$ ipython --no-banner

In [1]: import numpy as np

In [2]: np.set_printoptions(precision=2, suppress=True, linewidth=140)

In [3]: def rnd(a):
   ...:     return np.round(a, 2) + 0
   ...: 

In [4]: O, _ = np.linalg.qr(np.array([[-0.7, -0.9, -0.4], [0.0, 0.6, -0.3], [0.8, -0.8, 0.7]]))

In [5]: feats = O[:, :3]

In [6]: print(rnd(feats))
[[-0.66  0.67  0.34]
 [ 0.   -0.45  0.9 ]
 [ 0.75  0.59  0.29]]

In [7]: vec = np.array([3, 0, -2])

In [8]: a = np.maximum(feats @ vec, 0)

In [9]: print(rnd(a))
[0.   0.   1.67]

In [10]: print(rnd(np.maximum(feats @ (3 * vec), 0)))
[0.   0.   5.01]

In [11]: print(rnd(np.tanh(feats @ vec)))
[-0.99 -0.95  0.93]

In [12]: print(np.allclose(feats @ feats.T, feats.T @ feats))
True

In [13]: print(rnd(np.trace(feats)))
-0.81

In [14]: U, sv, VT = np.linalg.svd(feats, full_matrices=False)

In [15]: print(U.shape, sv.shape, VT.shape)
(3, 3) (3,) (3, 3)

In [16]: print(rnd(U.T @ U))
[[1. 0. 0.]
 [0. 1. 0.]
 [0. 0. 1.]]

In [17]: print(rnd(U.T @ feats @ VT.T))
[[1. 0. 0.]
 [0. 1. 0.]
 [0. 0. 1.]]

In [18]: print(rnd(np.cumsum(sv ** 2) / np.sum(sv ** 2)))
[0.33 0.67 1.  ]

In [19]: print((sv > 1e-8).sum())
3

In [20]: th = np.radians(90)

In [21]: r_ = np.eye(3)

In [22]: r_[0, 0] = r_[2, 2] = np.cos(th)

In [23]: r_[0, 2], r_[2, 0] = -np.sin(th), np.sin(th)

In [24]: print(rnd(r_))
[[ 0.  0. -1.]
 [ 0.  1.  0.]
 [ 1.  0.  0.]]

In [25]: Y = feats @ r_.T

In [26]: print(np.allclose(np.linalg.norm(feats, axis=1), np.linalg.norm(Y, axis=1)))
True

In [27]: print(rnd(Y))
[[-0.34  0.67 -0.66]
 [-0.9  -0.45  0.  ]
 [-0.29  0.59  0.75]]

In [28]: print(rnd(np.abs(Y - feats).max(axis=0)))
[1.05 0.   0.99]
